>>> import numpy as np
>>> np.set_printoptions(suppress=True, linewidth=140)
>>> def tidy(a):
...     return np.round(a, 1) + 0
... 
>>> other = np.array([[0, -3, -4, 1, 0, 3, -2],
...     [1, 1, 0, 1, 1, 0, -2],
...     [-1, 3, -2, 5, -4, 5, -5],
...     [-3, -1, 4, -2, 1, 5, 5],
...     [-2, -5, -1, 5, 5, -4, -5],
...     [-1, 0, 5, 4, -4, -2, 4],
...     [-1, 4, 5, -4, 4, -3, -2]])
>>> E = other - other.T
>>> E
array([[  0,  -4,  -3,   4,   2,   4,  -1],
       [  4,   0,  -3,   2,   6,   0,  -6],
       [  3,   3,   0,   1,  -3,   0, -10],
       [ -4,  -2,  -1,   0,  -4,   1,   9],
       [ -2,  -6,   3,   4,   0,   0,  -9],
       [ -4,   0,   0,  -1,   0,   0,   7],
       [  1,   6,  10,  -9,   9,  -7,   0]])
>>> (E - E.T) / 2
array([[  0.,  -4.,  -3.,   4.,   2.,   4.,  -1.],
       [  4.,   0.,  -3.,   2.,   6.,   0.,  -6.],
       [  3.,   3.,   0.,   1.,  -3.,   0., -10.],
       [ -4.,  -2.,  -1.,   0.,  -4.,   1.,   9.],
       [ -2.,  -6.,   3.,   4.,   0.,   0.,  -9.],
       [ -4.,   0.,   0.,  -1.,   0.,   0.,   7.],
       [  1.,   6.,  10.,  -9.,   9.,  -7.,   0.]])
>>> tidy(np.linalg.det(E))
np.float64(0.0)
>>> print(np.linalg.matrix_power(E, 3))
[[    0  1096  1169 -1385   546  -946   687]
 [-1096     0    82  -548  -962    21  2845]
 [-1169   -82     0  -722  -193     7  3687]
 [ 1385   548   722     0  1359  -594 -3708]
 [ -546   962   193 -1359     0  -404  3313]
 [  946   -21    -7   594   404     0 -2905]
 [ -687 -2845 -3687  3708 -3313  2905     0]]
>>> print(tidy(np.abs(np.linalg.eigvals(E)).max()))
20.0
>>> np.allclose(E, E.T)
False
>>> tidy(np.sort(np.abs(np.linalg.eigvals(E))))
array([ 0. ,  1.8,  1.8,  9. ,  9. , 20. , 20. ])
>>> print(np.allclose(E @ E.T, E.T @ E))
True
>>> E @ E
array([[ -62,  -35,    4,    2,  -40,   11,  100],
       [ -35, -101,  -56,   91,  -45,   60,  -10],
       [   4,  -56, -128,   96,  -70,   83,   15],
       [   2,   91,   96, -119,   64,  -79,   69],
       [ -40,  -45,  -70,   64, -146,   59,   44],
       [  11,   60,   83,  -79,   59,  -66,   -5],
       [ 100,  -10,   15,   69,   44,   -5, -348]])
>>> np.trace(E)
np.int64(0)
>>> [round(float(x), 1) for x in np.linalg.svd(E, compute_uv=False)[:3]]
[20.0, 20.0, 9.0]
>>> vec = np.array([5, 2, -3, 1, 5, 3, -2])
>>> tidy(np.linalg.eigvals(E).real)
array([0., 0., 0., 0., 0., 0., 0.])
>>> O = np.linalg.solve(np.eye(7) - E, np.eye(7) + E)
>>> tidy(O @ O.T)
array([[1., 0., 0., 0., 0., 0., 0.],
       [0., 1., 0., 0., 0., 0., 0.],
       [0., 0., 1., 0., 0., 0., 0.],
       [0., 0., 0., 1., 0., 0., 0.],
       [0., 0., 0., 0., 1., 0., 0.],
       [0., 0., 0., 0., 0., 1., 0.],
       [0., 0., 0., 0., 0., 0., 1.]])
>>> print(tidy(np.linalg.det(O)))
1.0
>>> A = np.loadtxt("m.csv", delimiter=",")
>>> A
array([[-5., -6., -5., -6.],
       [-9.,  7., -9.,  7.],
       [-5., -6., -5., -6.],
       [-9.,  7., -9.,  7.]])
>>> # columns 0 and 2 are equal
>>> tidy(A @ np.linalg.pinv(A) @ A)
array([[-5., -6., -5., -6.],
       [-9.,  7., -9.,  7.],
       [-5., -6., -5., -6.],
       [-9.,  7., -9.,  7.]])
>>> np.linalg.lstsq(A[:-1].T, A[-1])[2]
np.int32(2)
>>> np.unique(A.round(6), axis=0).shape
(2, 4)
>>> np.abs(np.diag(np.linalg.qr(A)[1])) > 1e-9
array([ True,  True, False, False])
>>> np.allclose(A[:-1].T @ np.linalg.lstsq(A[:-1].T, A[-1])[0], A[-1])
True
>>> tidy(np.trace(np.linalg.pinv(A) @ A))
np.float64(2.0)
>>> rng = np.random.default_rng(5)
>>> z = rng.permutation(4)
>>> print(z)
[3 1 2 0]
>>> other = A[z][:, z]
>>> tidy(np.linalg.det(other)), tidy(np.linalg.det(A[z]))
(np.float64(0.0), np.float64(0.0))
>>> np.allclose(other, A)
False
>>> print(other)
[[ 7.  7. -9. -9.]
 [ 7.  7. -9. -9.]
 [-6. -6. -5. -5.]
 [-6. -6. -5. -5.]]
>>> np.trace(other)
np.float64(4.0)
>>> np.diag(other)
array([ 7.,  7., -5., -5.])
>>> blk = np.stack([other, -1 * other, other[::-1]])
>>> np.linalg.matrix_rank(blk)
array([2, 2, 2])
>>> tidy(np.linalg.norm(blk, axis=(1, 2)))
array([27.6, 27.6, 27.6])
>>> print(blk.shape)
(3, 4, 4)
>>> (blk @ other.T).shape
(3, 4, 4)
>>> np.linalg.matrix_rank(blk.reshape(3, -1))
np.int64(2)
>>> blk.sum(axis=0)
array([[-6., -6., -5., -5.],
       [-6., -6., -5., -5.],
       [ 7.,  7., -9., -9.],
       [ 7.,  7., -9., -9.]])
>>> [round(float(x), 1) for x in np.linalg.svd(A, compute_uv=False)[:3]]
[22.8, 15.6, 0.0]
>>> np.argsort(-np.linalg.norm(A, axis=0).round(6), kind="stable")[:3]
array([0, 2, 1])
>>> np.linalg.cond(A) > 100
np.True_
>>> np.linalg.matrix_rank(A, rtol=0.1)
np.int64(2)
>>> tidy(np.linalg.norm(A, 2) / np.linalg.norm(A))
np.float64(0.8)
>>> mat = np.load("run19.npy")
>>> mat
array([[ 1, -1,  2,  0,  0,  0, -1],
       [-2,  1,  1,  0,  0,  0, -1],
       [ 2,  2,  2,  0,  0,  0, -2],
       [ 0,  0,  0, -2,  1,  0,  0],
       [ 0,  0,  0,  1, -2,  0,  0],
       [ 0,  0,  0,  0,  0,  0,  0],
       [ 0, -1,  1,  0,  0,  0,  2]])
>>> # looks like rank 6
>>> rk = np.linalg.matrix_rank(mat)
>>> print(rk)
6
>>> ns = np.linalg.svd(mat)[2][rk:].T
>>> print(ns.shape)
(7, 1)
>>> np.linalg.matrix_rank(mat.T @ mat), np.linalg.matrix_rank(mat @ mat.T)
(np.int64(6), np.int64(6))
>>> ns @ ns.T
array([[0., 0., 0., 0., 0., 0., 0.],
       [0., 0., 0., 0., 0., 0., 0.],
       [0., 0., 0., 0., 0., 0., 0.],
       [0., 0., 0., 0., 0., 0., 0.],
       [0., 0., 0., 0., 0., 0., 0.],
       [0., 0., 0., 0., 0., 1., 0.],
       [0., 0., 0., 0., 0., 0., 0.]])
>>> vec = np.array([0, 0, 2, 1, 3, 2, 2])
>>> a = np.maximum(mat @ vec, 0)
>>> mat * (a > 1e-9)[:, None]
array([[ 1, -1,  2,  0,  0,  0, -1],
       [ 0,  0,  0,  0,  0,  0,  0],
       [ 0,  0,  0,  0,  0,  0,  0],
       [ 0,  0,  0, -2,  1,  0,  0],
       [ 0,  0,  0,  0,  0,  0,  0],
       [ 0,  0,  0,  0,  0,  0,  0],
       [ 0, -1,  1,  0,  0,  0,  2]])
>>> np.maximum(mat @ vec, 0) - np.maximum(-mat @ vec, 0)
array([ 2,  0,  0,  1, -5,  0,  6])
>>> np.flatnonzero(a > 1e-9)
array([0, 3, 6])
>>> a
array([2, 0, 0, 1, 0, 0, 6])
>>> print(tidy(np.tanh(mat @ vec)))
[ 1.   0.   0.   0.8 -1.   0.   1. ]
>>> left, sigma, Vh = np.linalg.svd(mat)
>>> V = Vh[:(sigma > 1e-8).sum()]
>>> vec = mat[3] + -1 * mat[6] + rng.integers(2) * np.eye(7)[2]
>>> vec
array([ 0.,  1.,  0., -2.,  1.,  0., -2.])
>>> tidy(np.diag(V.T @ V))
array([1., 1., 1., 1., 1., 0., 1.])
>>> tidy(np.linalg.norm(vec - V.T @ V @ vec))
np.float64(0.0)
>>> np.linalg.matrix_rank(np.vstack([mat, vec]))
np.int64(6)
>>> print(tidy(V.T @ V))
[[1. 0. 0. 0. 0. 0. 0.]
 [0. 1. 0. 0. 0. 0. 0.]
 [0. 0. 1. 0. 0. 0. 0.]
 [0. 0. 0. 1. 0. 0. 0.]
 [0. 0. 0. 0. 1. 0. 0.]
 [0. 0. 0. 0. 0. 0. 0.]
 [0. 0. 0. 0. 0. 0. 1.]]
>>> vec = np.array([5, 5, 2, 3, 1, 0, 5])
>>> mat @ np.ones(7)
array([ 1., -1.,  4., -1., -1.,  0.,  2.])
>>> (mat * vec).sum(axis=1)
array([-1, -8, 14, -5,  1,  0,  7])
>>> (mat @ vec).argmax()
np.int64(2)
>>> np.sign((mat @ vec).round(6))
array([-1, -1,  1, -1,  1,  0,  1])
>>> mat @ np.eye(7)[1]
array([-1.,  1.,  2.,  0.,  0.,  0., -1.])
>>> print(mat @ vec)
[-1 -8 14 -5  1  0  7]
>>> print(mat * vec)
[[  5  -5   4   0   0   0  -5]
 [-10   5   2   0   0   0  -5]
 [ 10  10   4   0   0   0 -10]
 [  0   0   0  -6   1   0   0]
 [  0   0   0   3  -2   0   0]
 [  0   0   0   0   0   0   0]
 [  0  -5   2   0   0   0  10]]
>>> W0 = np.load("sample15.npy")
>>> W0
array([[-1,  1,  0,  0],
       [ 0,  2,  0,  0],
       [ 0,  0, -1,  1],
       [ 0,  0,  0,  2]])
>>> # triangular: eigenvalues sit on the diagonal
>>> O, r_ = np.linalg.qr(W0)
>>> O.shape, r_.shape
((4, 4), (4, 4))
>>> np.allclose(r_.T @ r_, W0.T @ W0)
True
>>> np.linalg.matrix_power(W0 - np.diag(np.diag(W0)), 4)
array([[0, 0, 0, 0],
       [0, 0, 0, 0],
       [0, 0, 0, 0],
       [0, 0, 0, 0]])
>>> [int(np.linalg.matrix_rank(np.linalg.matrix_power(W0, p))) for p in range(1, 5)]
[4, 4, 4, 4]
>>> W0 @ W0
array([[1, 1, 0, 0],
       [0, 4, 0, 0],
       [0, 0, 1, 1],
       [0, 0, 0, 4]])
>>> P = np.triu(np.array([[2, 0, 1, -2], [2, -2, 1, 2], [1, 0, 1, 1], [-2, -2, -2, -2]]), 1) + np.eye(4)
>>> other = P @ W0 @ np.linalg.inv(P)
>>> other
array([[-1.,  1., -1., -6.],
       [ 0.,  2., -3.,  4.],
       [ 0.,  0., -1.,  4.],
       [ 0.,  0.,  0.,  2.]])
>>> np.linalg.matrix_rank(other)
np.int64(4)
>>> left, sigma, Vh = np.linalg.svd(A)
>>> np.argmax(sigma[:-1] / (sigma[1:] + 1e-6)) + 1
np.int64(2)
>>> other = left[:, :2] @ np.diag(sigma[:2]) @ Vh[:2]
>>> tidy(other)
array([[-5., -6., -5., -6.],
       [-9.,  7., -9.,  7.],
       [-5., -6., -5., -6.],
       [-9.,  7., -9.,  7.]])
>>> print(tidy(np.linalg.norm(A - other) / np.linalg.norm(A)))
0.0
>>> tidy(np.linalg.norm(A - other, 2)), tidy(sigma[2])
(np.float64(0.0), np.float64(0.0))
>>> tidy(np.linalg.norm(W0, axis=1))
array([1.4, 2. , 1.4, 2. ])
>>> tidy(np.linalg.norm(W0, 2))
np.float64(2.3)
>>> print(tidy(np.linalg.norm(W0[1], 1)), tidy(np.linalg.norm(W0[1], np.inf)))
2.0 2.0
>>> tidy(np.linalg.norm(W0, "nuc"))
np.float64(6.3)
>>> F = np.loadtxt("w.csv", delimiter=",")
>>> F
array([[-0.2, -0.9,  0.6,  0.4, -0.4,  0.3,  0.8,  0.8],
       [-0.4,  0.2,  1. ,  0.9,  1. ,  1. , -0.9, -0.9],
       [-1. , -1. ,  0.9,  0.3, -1. ,  1. ,  0.7,  1. ],
       [-0.1, -0.4, -0.5, -0.6, -0.9, -0.6,  0.4,  0.5],
       [ 0.7, -1. ,  0.9,  0.5,  0.7,  0.7,  1. ,  0.9],
       [-0.5, -1. ,  1. ,  1. ,  0.9,  0.9,  0.7,  0.8],
       [-0.9, -1. ,  1. ,  1. , -0.6,  1. ,  0.9,  1. ],
       [-0.8, -1. ,  1. ,  1. , -0.7,  1. ,  1. ,  1. ],
       [ 0.7,  1. , -0.7, -0.6,  0.9, -0.4, -0.9, -0.9],
       [-1. ,  0. ,  0.6, -0.2, -1. ,  1. , -1. , -0.6],
       [ 0.1,  0.7, -0.3, -0.4,  0.4,  0.2, -0.6, -0.7],
       [ 0.3,  1. , -1. , -0.5, -0.2, -1. , -1. , -0.9],
       [ 0.9,  1. ,  0.1,  0.4,  1. ,  0. , -0.3, -0.9],
       [ 0. ,  1. , -0.3,  0.6,  1. ,  0.4, -1. , -1. ],
       [ 0.5, -1. ,  1. ,  0.9, -0.4,  0. ,  1. ,  1. ],
       [ 0.9, -0.5, -0.6, -0.2, -0.3, -1. ,  1. ,  0.7],
       [-0.4, -0.3,  0.4, -0.5, -0.4,  0.8, -0.3, -0.2],
       [-0.5, -0.9, -0.5, -0.8, -1. , -0.5,  0.7,  0.9],
       [-0.8, -1. ,  0.9,  0.3, -1. ,  0.3,  1. ,  1. ],
       [-0.3, -1. ,  1. ,  1. ,  0.5,  0.4,  1. ,  1. ]])
>>> cov = np.cov(F, rowvar=False)
>>> tidy(np.polyfit(F[:, 2], F[:, 3], 1))
array([0.7, 0. ])
>>> print(tidy(np.linalg.eigvalsh(cov)[::-1]))
[2.6 1.  0.7 0.1 0.1 0.  0.  0. ]
>>> tidy(np.corrcoef(F[:, 2], F[:, 3])[0, 1])
np.float64(0.8)
>>> tidy(cov)
array([[ 0.4,  0.2, -0.2, -0.1,  0.3, -0.3, -0.1, -0.2],
       [ 0.2,  0.7, -0.4, -0.2,  0.3, -0.2, -0.6, -0.7],
       [-0.2, -0.4,  0.5,  0.4,  0. ,  0.4,  0.3,  0.3],
       [-0.1, -0.2,  0.4,  0.4,  0.1,  0.3,  0.2,  0.2],
       [ 0.3,  0.3,  0. ,  0.1,  0.6,  0. , -0.3, -0.3],
       [-0.3, -0.2,  0.4,  0.3,  0. ,  0.5,  0. ,  0.1],
       [-0.1, -0.6,  0.3,  0.2, -0.3,  0. ,  0.7,  0.7],
       [-0.2, -0.7,  0.3,  0.2, -0.3,  0.1,  0.7,  0.7]])
>>> np.argwhere(np.triu(np.abs(np.corrcoef(F.T)) > 0.8, 1))
array([[1, 6],
       [1, 7],
       [2, 5],
       [6, 7]])
>>> tidy(np.corrcoef(F.T))
array([[ 1. ,  0.5, -0.5, -0.2,  0.5, -0.6, -0.1, -0.3],
       [ 0.5,  1. , -0.7, -0.4,  0.5, -0.3, -0.9, -1. ],
       [-0.5, -0.7,  1. ,  0.8, -0.1,  0.8,  0.5,  0.5],
       [-0.2, -0.4,  0.8,  1. ,  0.3,  0.6,  0.4,  0.3],
       [ 0.5,  0.5, -0.1,  0.3,  1. ,  0.1, -0.4, -0.5],
       [-0.6, -0.3,  0.8,  0.6,  0.1,  1. ,  0.1,  0.2],
       [-0.1, -0.9,  0.5,  0.4, -0.4,  0.1,  1. ,  1. ],
       [-0.3, -1. ,  0.5,  0.3, -0.5,  0.2,  1. ,  1. ]])
>>> u = np.array([3, 2, 2, 1, -1]) + 0.5
>>> X = np.eye(5) - 2 * np.outer(u, u) / (u @ u)
>>> tidy(X)
array([[ 0.1, -0.6, -0.6, -0.4,  0.1],
       [-0.6,  0.5, -0.5, -0.3,  0.1],
       [-0.6, -0.5,  0.5, -0.3,  0.1],
       [-0.4, -0.3, -0.3,  0.8,  0.1],
       [ 0.1,  0.1,  0.1,  0.1,  1. ]])
>>> vec = np.array([-2, -2, 1, 2, -3])
>>> print(tidy(np.abs(np.linalg.eigvals(X))))
[1. 1. 1. 1. 1.]
>>> 5 - np.linalg.matrix_rank(X - np.eye(5), tol=1e-8)
np.int64(4)
>>> [p for p in range(1, 25) if np.allclose(np.linalg.matrix_power(X, p), np.eye(5))]
[2, 4, 6, 8, 10, 12, 14, 16, 18, 20, 22, 24]
>>> print(tidy(np.linalg.inv(X)))
[[ 0.1 -0.6 -0.6 -0.4  0.1]
 [-0.6  0.5 -0.5 -0.3  0.1]
 [-0.6 -0.5  0.5 -0.3  0.1]
 [-0.4 -0.3 -0.3  0.8  0.1]
 [ 0.1  0.1  0.1  0.1  1. ]]
>>> tidy(np.linalg.det(X))
np.float64(-1.0)
>>> print(tidy(X.T @ (X @ vec)))
[-2. -2.  1.  2. -3.]
>>> tidy(np.sort(np.abs(np.degrees(np.angle(np.linalg.eigvals(X))))))
array([  0.,   0.,   0.,   0., 180.])
>>> tidy(np.linalg.norm(vec)), tidy(np.linalg.norm(X @ vec))
(np.float64(4.7), np.float64(4.7))
>>> [round(float(np.linalg.det(X[:i, :i])), 2) + 0 for i in range(1, 6)]
[0.1, -0.36, -0.82, -0.98, -1.0]
>>> np.all(np.linalg.eigvalsh(X) > 0)
np.False_
>>> u, g = X[2], X[0]
>>> u @ u
np.float64(1.0)
>>> tidy(u @ g)
np.float64(0.0)
>>> p = (u @ g) / (u @ u) * u
>>> tidy(p)
array([0., 0., 0., 0., 0.])
>>> data = np.load("out17.npy")
>>> data
array([[-1. ,  1. ,  1. ,  1. ,  0.7],
       [-1. ,  1. ,  0.7,  1. ,  0.7],
       [-1. ,  0.2,  1. ,  1. ,  0.9],
       [ 1. , -0.7,  0.8, -1. , -0.7],
       [-0.8, -1. , -0.1, -1. ,  0.6],
       [-0.8, -0.9, -0.1, -1. , -0.9],
       [-1. , -1. ,  0.5,  0.7,  1. ],
       [-1. , -1. ,  0. ,  0.9,  1. ],
       [-1. ,  0.3,  1. ,  1. ,  1. ],
       [-1. , -1. , -0.9,  0.7,  1. ],
       [-1. ,  1. , -0.7,  1. , -0.7],
       [-1. , -1. , -0.5, -1. , -0.7],
       [-0.9,  1. , -0.6,  0.9, -0.6],
       [ 1. , -1. , -1. , -1. , -0.9],
       [ 0. , -0.8,  0.9, -1. , -0.6],
       [ 1. , -1. , -0.6, -1. ,  0.4],
       [-0.6, -1. ,  0. , -1. ,  0.3],
       [-0.8,  0.9, -0.8,  0.6, -0.8],
       [-1. ,  1. ,  1. ,  1. ,  0.7],
       [-1. , -0.4,  0.2,  1. ,  0.9],
       [ 1. , -0.9, -0.5, -1. , -0.5],
       [-0.8,  0.3,  0.6,  0.1, -0.3],
       [ 0.9,  1. ,  0.9,  1. ,  0.8],
       [-1. ,  1. ,  0.8,  1. ,  0.5],
       [ 1. , -0.9,  0.8, -0.9,  0.4],
       [-1. , -0.9,  0.5, -0.4,  0.4],
       [-1. ,  0.6,  0.2,  1. ,  0.8],
       [ 0. ,  0.3, -0.7, -0.8, -0.8],
       [-0.2,  0.7, -0.9, -0.1, -0.8],
       [ 1. ,  0.8, -0.8,  0.6,  0.3],
       [-0.9,  0.7, -0.6,  0.9,  0.2],
       [-1. ,  0.2, -0.9,  0.7, -0.3],
       [ 0.2,  1. ,  0.7,  1. , -0.2],
       [ 0.4,  1. ,  1. ,  1. ,  0. ],
       [-1. ,  0.7, -1. ,  1. ,  0.6]])
>>> # rows 0 and 18 are equal
>>> P = data @ np.linalg.solve(data.T @ data, data.T)
>>> tidy(P @ data[:, 2])
array([ 1. ,  0.7,  1. ,  0.8, -0.1, -0.1,  0.5,  0. ,  1. , -0.9, -0.7, -0.5, -0.6, -1. ,  0.9, -0.6,  0. , -0.8,  1. ,  0.2, -0.5,  0.6,
        0.9,  0.8,  0.8,  0.5,  0.2, -0.7, -0.9, -0.8, -0.6, -0.9,  0.7,  1. , -1. ])
>>> tidy(np.linalg.eigvalsh(P))
array([0., 0., 0., 0., 0., 0., 0., 0., 0., 0., 0., 0., 0., 0., 0., 0., 0., 0., 0., 0., 0., 0., 0., 0., 0., 0., 0., 0., 0., 0., 1., 1., 1.,
       1., 1.])
>>> tidy(np.trace(P))
np.float64(5.0)
>>> tidy(np.diag(P))
array([0.1, 0.1, 0.1, 0.2, 0.2, 0.2, 0.2, 0.2, 0.1, 0.3, 0.2, 0.2, 0.1, 0.1, 0.2, 0.2, 0.1, 0.1, 0.1, 0.1, 0.1, 0.1, 0.2, 0.1, 0.1, 0.1,
       0.1, 0.1, 0.1, 0.2, 0.1, 0.1, 0.1, 0.2, 0.2])
